% ipython --no-banner

In [1]: import numpy as np

In [2]: from numpy import linalg as LA

In [3]: np.set_printoptions(precision=2, suppress=True, linewidth=140)

In [4]: E = np.load("x.npy")

In [5]: E
Out[5]: 
array([[ 0.,  3.,  9., -4.],
       [ 3.,  0.,  0.,  0.],
       [ 9.,  0.,  0.,  0.],
       [-4.,  0.,  0.,  0.]])

In [6]: LA.lstsq(E[:-1].T, E[-1])[2]
Out[6]: np.int32(2)

In [7]: np.allclose(E[:-1].T @ LA.lstsq(E[:-1].T, E[-1])[0], E[-1])
Out[7]: True

In [8]: np.unique(E.round(6), axis=0).shape
Out[8]: (4, 4)

In [9]: round(np.trace(LA.pinv(E) @ E), 2)
Out[9]: np.float64(2.0)

In [10]: [round(float(LA.det(E[:i, :i])), 2) + 0 for i in range(1, 5)]
Out[10]: [0.0, -9.0, 0.0, 0.0]

In [11]: t3 = np.stack([E, -2 * E, E[::-1]])

In [12]: LA.norm(t3, axis=(1, 2))
Out[12]: array([14.56, 29.12, 14.56])

In [13]: np.einsum("bij,cij->bc", t3, t3)
Out[13]: 
array([[ 212., -424.,   54.],
       [-424.,  848., -108.],
       [  54., -108.,  212.]])

In [14]: LA.matrix_rank(t3)
Out[14]: array([2, 2, 2])

In [15]: (t3 @ E.T).shape
Out[15]: (3, 4, 4)

In [16]: LA.det(t3)
Out[16]: array([0., 0., 0.])

In [17]: LA.matrix_rank(t3.reshape(3, -1))
Out[17]: np.int64(2)

In [18]: rng = np.random.default_rng(43)

In [19]: z = rng.permutation(4)

In [20]: z
Out[20]: array([1, 2, 0, 3])

In [21]: other = E[z][:, z]

In [22]: np.round(LA.det(other), 2), round(float(LA.det(E[z])), 2)
Out[22]: (np.float64(0.0), 0.0)

In [23]: np.round(np.sort(np.abs(LA.eigvals(other))), 2) + 0
Out[23]: array([ 0. ,  0. , 10.3, 10.3])

In [24]: np.trace(other)
Out[24]: np.float64(0.0)

In [25]: np.allclose(other, E)
Out[25]: False

In [26]: feats = np.load("block11.npy")

In [27]: feats
Out[27]: 
array([[0, 1, 1],
       [1, 0, 0],
       [1, 0, 0]])

In [28]: Uu, sigma, Vh = LA.svd(feats)

In [29]: evecs = Vh[:(sigma > 1e-8).sum()]

In [30]: vec = feats[2] + 5 * feats[1] + rng.integers(2) * np.eye(3)[1]

In [31]: vec
Out[31]: array([6., 0., 0.])

In [32]: np.diag(evecs.T @ evecs)
Out[32]: array([1. , 0.5, 0.5])

In [33]: np.round(LA.norm(vec - evecs.T @ evecs @ vec), 2)
Out[33]: np.float64(0.0)

In [34]: np.allclose(evecs.T @ evecs @ vec, vec)
Out[34]: True

In [35]: r = LA.matrix_rank(feats)

In [36]: r
Out[36]: np.int64(2)

In [37]: null = LA.svd(feats)[2][r:].T

In [38]: null[:, 0] / null[np.abs(null[:, 0]).round(6).argmax(), 0]
Out[38]: array([-0.,  1., -1.])

In [39]: [int(LA.matrix_rank(np.delete(feats, i, axis=0))) for i in range(3)]
Out[39]: [1, 2, 2]

In [40]: null.shape
Out[40]: (3, 1)

In [41]: [int(LA.matrix_rank(feats[:, :j + 1])) for j in range(3)]
Out[41]: [1, 2, 2]

In [42]: t = np.radians(30)

In [43]: r_ = np.eye(3)

In [44]: r_[2, 2] = r_[1, 1] = np.cos(t)

In [45]: r_[2, 1], r_[1, 2] = -np.sin(t), np.sin(t)

In [46]: r_
Out[46]: 
array([[ 1.  ,  0.  ,  0.  ],
       [ 0.  ,  0.87,  0.5 ],
       [ 0.  , -0.5 ,  0.87]])

In [47]: other = feats @ r_.T

In [48]: np.allclose(feats @ feats.T, other @ other.T)
Out[48]: True

In [49]: np.abs(other - feats).max(axis=0)
Out[49]: array([0.  , 0.37, 0.63])

In [50]: round(float(np.einsum("ij,ji->", r_, r_)), 2)
Out[50]: 2.0

In [51]: np.poly(r_)
Out[51]: array([ 1.  , -2.73,  2.73, -1.  ])

In [52]: LA.eigvals(r_)
Out[52]: array([0.87+0.5j, 0.87-0.5j, 1.  +0.j ])

In [53]: round(np.einsum("ii->", r_), 2)
Out[53]: np.float64(2.73)

In [54]: A = np.load("case9.npy")

In [55]: A
Out[55]: 
array([[ 6,  0,  0],
       [ 7, -5,  0],
       [ 7,  7, -8]])

In [56]: f = np.array([-5, -7])

In [57]: np.polyval(f, A[0])
Out[57]: array([-37,  -7,  -7])

In [58]: np.array([np.convolve(row, f, "same") for row in A])
Out[58]: 
array([[-30, -42,   0],
       [-35, -24,  35],
       [-35, -84,  -9]])

In [59]: np.cross(A[0, :3], A[1, :3])
Out[59]: array([  0,   0, -30])

In [60]: np.correlate(A[0], A[1], "full")
Out[60]: array([  0, -30,  42,   0,   0])

In [61]: P = np.triu(np.array([[0, -2, -1], [-1, 1, 0], [-1, 2, 2]]), 1) + np.eye(3)

In [62]: other = P @ A @ LA.inv(P)

In [63]: round(float(LA.det(other)), 2)
Out[63]: 240.0

In [64]: other
Out[64]: 
array([[-15., -27.,  -7.],
       [  7.,   9.,   7.],
       [  7.,  21.,  -1.]])

In [65]: np.poly(other)
Out[65]: array([   1.,    7.,  -38., -240.])

In [66]: P @ A - A @ P
Out[66]: 
array([[-21.,  15.,  14.],
       [  0.,  14.,   7.],
       [  0.,  14.,   7.]])

In [67]: np.trace(other), np.trace(A)
Out[67]: (np.float64(-7.0), np.int64(-7))

In [68]: arr = np.loadtxt("a.csv", delimiter=",")

In [69]: arr
Out[69]: 
array([[-0.02, -1.14,  2.28, -4.43,  0.05],
       [ 1.75,  0.76,  3.32, -2.42, -1.94],
       [ 0.87,  0.92,  3.06, -1.91,  1.31],
       [-0.7 ,  1.46,  3.3 , -5.1 ,  3.29],
       [ 3.75,  1.68,  4.37, -3.07, -0.52],
       [ 1.86,  6.47,  5.86, -2.91,  9.95],
       [ 4.54, -0.11,  3.53, -0.95,  0.3 ],
       [ 1.45, -3.09,  1.46, -1.57, -1.13],
       [ 1.82, -2.86,  2.04, -4.24, -4.68],
       [ 1.15, -1.14,  2.33, -2.44, -2.79],
       [ 1.41,  8.59,  6.75, -3.64,  6.17],
       [ 4.15,  2.49,  4.47, -0.53,  2.41],
       [ 2.17, -1.04,  2.69, -2.59,  0.35],
       [-0.89,  2.4 ,  3.29, -2.61,  3.17],
       [-0.87,  2.81,  3.23, -0.92,  5.7 ],
       [-0.93,  2.66,  3.69, -4.74,  7.63],
       [ 1.79,  3.94,  4.81, -3.29,  4.74],
       [ 1.13,  1.55,  3.21, -0.57, -1.1 ],
       [ 1.94,  1.29,  3.63, -2.69, -0.55]])

In [70]: vec = np.array([2, -2, -3, -1, -1])

In [71]: rhs = arr @ vec

In [72]: LA.lstsq(arr, rhs)[0]
Out[72]: array([ 2., -2., -3., -1., -1.])

In [73]: rhs = rhs + 0.3 * rng.normal(size=19)

In [74]: rhs
Out[74]: 
array([ -0.4 ,  -3.89,  -9.28, -12.12,  -5.38, -33.78,  -0.88,   7.77,  12.44,   2.78, -37.31, -12.08,   0.35, -17.  , -22.01, -20.96,
       -20.29,  -8.91,  -5.89])

In [75]: coef, *_ = LA.lstsq(arr, rhs)

In [76]: [round(float(LA.norm(LA.solve(arr.T @ arr + lam * np.eye(5), arr.T @ rhs))), 2) for lam in (0, 1, 10, 100)]
Out[76]: [4.46, 4.1, 3.18, 2.37]

In [77]: np.round(LA.norm(rhs - arr @ coef), 2)
Out[77]: np.float64(1.0)

In [78]: ev, evecs = LA.eig(A)

In [79]: np.sort(LA.eigvals(LA.inv(A)))
Out[79]: array([-0.2 , -0.12,  0.17])

In [80]: ev
Out[80]: array([-8., -5.,  6.])

In [81]: np.sort(LA.eigvals(A @ A))
Out[81]: array([25., 36., 64.])

In [82]: np.sort(LA.eigvals(A.T))
Out[82]: array([-8., -5.,  6.])

In [83]: Xs = (arr - arr.mean(axis=0)) / arr.std(axis=0)

In [84]: Xs.std(axis=0)
Out[84]: array([1., 1., 1., 1., 1.])

In [85]: coef = LA.lstsq(np.delete(Xs, 3, axis=1), Xs[:, 3])[0]

In [86]: coef.round(2) + 0
Out[86]: array([ 2.35,  6.3 , -6.55,  0.  ])

In [87]: z = arr[:, 1] > np.median(arr[:, 1])

In [88]: f = arr[z].mean(axis=0) - arr[~z].mean(axis=0)

In [89]: np.round((((arr - arr.mean(axis=0)) @ f > 0) == z).mean(), 2)
Out[89]: np.float64(0.84)

In [90]: np.argsort(-np.abs(f).round(6), kind="stable")
Out[90]: array([4, 1, 2, 3, 0])

In [91]: f
Out[91]: array([-0.23,  4.12,  1.64,  0.36,  4.82])

In [92]: vec = np.array([-2, 2, 2, 1, -1])

In [93]: rhs = arr @ vec

In [94]: coef, lr = np.zeros(5), 1 / LA.norm(arr, 2) ** 2

In [95]: for i in range(300):
    ...:     coef -= lr * arr.T @ (arr @ coef - rhs)
    ...:     if i % 50 == 0: print(i, round(LA.norm(arr @ coef - rhs), 2))
    ...: 
0 16.33
50 4.03
100 2.49
150 1.77
200 1.27
250 0.91

In [96]: coef
Out[96]: array([-1.86,  2.09,  1.79,  0.86, -0.99])

In [97]: other = np.array([[5, 5], [-2, 5]])

In [98]: W2 = np.array([[0, 0, 0], [0, 1, 0], [0, 2, 2]])

In [99]: F = np.kron(other, W2)

In [100]: F
Out[100]: 
array([[ 0,  0,  0,  0,  0,  0],
       [ 0,  5,  0,  0,  5,  0],
       [ 0, 10, 10,  0, 10, 10],
       [ 0,  0,  0,  0,  0,  0],
       [ 0, -2,  0,  0,  5,  0],
       [ 0, -4, -4,  0, 10, 10]])

In [101]: round(float(LA.norm(F, 2) / LA.norm(F)), 2)
Out[101]: 0.83

In [102]: np.argsort(-LA.norm(F, axis=0).round(6), kind="stable")[:3]
Out[102]: array([4, 5, 1])

In [103]: LA.matrix_rank(F, rtol=0.1)
Out[103]: np.int64(4)

In [104]: [round(float(x), 2) for x in LA.svd(F, compute_uv=False)[:3]]
Out[104]: [22.21, 13.45, 5.21]

In [105]: LA.cond(F) > 100
Out[105]: np.True_

In [106]: Uu, sigma, Vh = LA.svd(F)

In [107]: evecs = Vh[:(sigma > 1e-8).sum()]

In [108]: vec = F[5] + 2 * F[0] + rng.integers(2) * np.eye(6)[4]

In [109]: vec
Out[109]: array([ 0., -4., -4.,  0., 11., 10.])

In [110]: np.round(np.diag(evecs.T @ evecs), 2) + 0
Out[110]: array([0., 1., 1., 0., 1., 1.])

In [111]: np.round(evecs.T @ evecs, 2) + 0
Out[111]: 
array([[0., 0., 0., 0., 0., 0.],
       [0., 1., 0., 0., 0., 0.],
       [0., 0., 1., 0., 0., 0.],
       [0., 0., 0., 0., 0., 0.],
       [0., 0., 0., 0., 1., 0.],
       [0., 0., 0., 0., 0., 1.]])

In [112]: np.allclose(evecs.T @ evecs @ vec, vec)
Out[112]: True

In [113]: Uu, sigma, Vh = LA.svd(F)

In [114]: np.argmax(sigma[:-1] / (sigma[1:] + 1e-6)) + 1
Out[114]: np.int64(4)

In [115]: other = Uu[:, :4] @ np.diag(sigma[:4]) @ Vh[:4]

In [116]: np.round(LA.norm(F - other, 2), 2), np.round(sigma[4], 2)
Out[116]: (np.float64(0.0), np.float64(0.0))

In [117]: LA.matrix_rank(F, rtol=0.05)
Out[117]: np.int64(4)

In [118]: LA.matrix_rank(other)
Out[118]: np.int64(4)

In [119]: round(float(np.abs(F - other).max()), 2)
Out[119]: 0.0

In [120]: LA.lstsq(F[:-1].T, F[-1])[2]
Out[120]: np.int32(3)

In [121]: np.round(F @ LA.pinv(F) @ F, 2) + 0
Out[121]: 
array([[ 0.,  0.,  0.,  0.,  0.,  0.],
       [ 0.,  5.,  0.,  0.,  5.,  0.],
       [ 0., 10., 10.,  0., 10., 10.],
       [ 0.,  0.,  0.,  0.,  0.,  0.],
       [ 0., -2.,  0.,  0.,  5.,  0.],
       [ 0., -4., -4.,  0., 10., 10.]])

In [122]: np.unique(F.round(6), axis=0).shape
Out[122]: (5, 6)

In [123]: z = rng.permutation(6)

In [124]: z
Out[124]: array([4, 1, 2, 3, 0, 5])

In [125]: other = F[z][:, z]

In [126]: round(LA.det(other), 2), round(LA.det(F[z]), 2)
Out[126]: (np.float64(0.0), np.float64(0.0))

In [127]: np.trace(other)
Out[127]: np.int64(30)

In [128]: mat = np.array([[-1.0, 3.0, 0.0, 0.0, 0.0, 0.0, 0.0],
     ...:     [3.0, -1.0, 3.0, 0.0, 0.0, 0.0, 0.0],
     ...:     [0.0, 3.0, -2.0, 3.0, 0.0, 0.0, 0.0],
     ...:     [0.0, 0.0, 3.0, 2.0, 3.0, 0.0, 0.0],
     ...:     [0.0, 0.0, 0.0, 3.0, -2.0, 3.0, 0.0],
     ...:     [0.0, 0.0, 0.0, 0.0, 3.0, -2.0, 3.0],
     ...:     [0.0, 0.0, 0.0, 0.0, 0.0, 3.0, -2.0]])

In [129]: np.all(LA.eigvalsh(mat) > 0)
Out[129]: np.False_

In [130]: [round(float(LA.det(mat[:i, :i])), 2) + 0 for i in range(1, 8)]
Out[130]: [-1.0, -8.0, 25.0, 122.0, -469.0, -160.0, 4541.0]

In [131]: W1 = np.array([[-8, 7, -7, -6, -8, -6],
     ...:     [8, 0, -5, 7, 1, -9],
     ...:     [-6, 3, -1, 6, 9, -5],
     ...:     [-2, 4, 0, -5, 7, -5],
     ...:     [-7, 3, -4, 9, 5, -8],
     ...:     [1, -6, 4, 8, -9, 5],
     ...:     [-8, -8, -2, 6, -5, 1]])

In [132]: coef = np.array([-2, -2, 0, 2, -2, -2])

In [133]: hid = np.maximum(mat @ W1 + coef, 0)

In [134]: (hid > 0).mean(axis=0)
Out[134]: array([0.57, 0.43, 0.29, 0.57, 0.57, 0.29])

In [135]: (hid > 0).astype(int)
Out[135]: 
array([[1, 0, 0, 1, 1, 0],
       [0, 1, 0, 0, 0, 0],
       [1, 1, 0, 0, 1, 0],
       [0, 1, 0, 1, 1, 0],
       [1, 0, 1, 0, 0, 1],
       [0, 0, 0, 1, 1, 0],
       [1, 0, 1, 1, 0, 1]])

In [136]: hid
Out[136]: 
array([[30.,  0.,  0., 29.,  9.,  0.],
       [ 0., 28.,  0.,  0.,  0.,  0.],
       [28.,  4.,  0.,  0.,  4.,  0.],
       [ 0., 24.,  0., 37., 54.,  0.],
       [ 9.,  0., 20.,  0.,  0., 14.],
       [ 0.,  0.,  0., 31., 16.,  0.],
       [17.,  0., 16., 14.,  0., 11.]])

In [137]: W2 = np.array([[0, 0, 0], [1, 2, 0], [1, 2, 1], [1, 1, 0], [2, 1, 1], [1, 0, 2]])

In [138]: (hid @ W2).round(6).argmax(axis=1)
Out[138]: array([0, 1, 0, 0, 2, 0, 1])
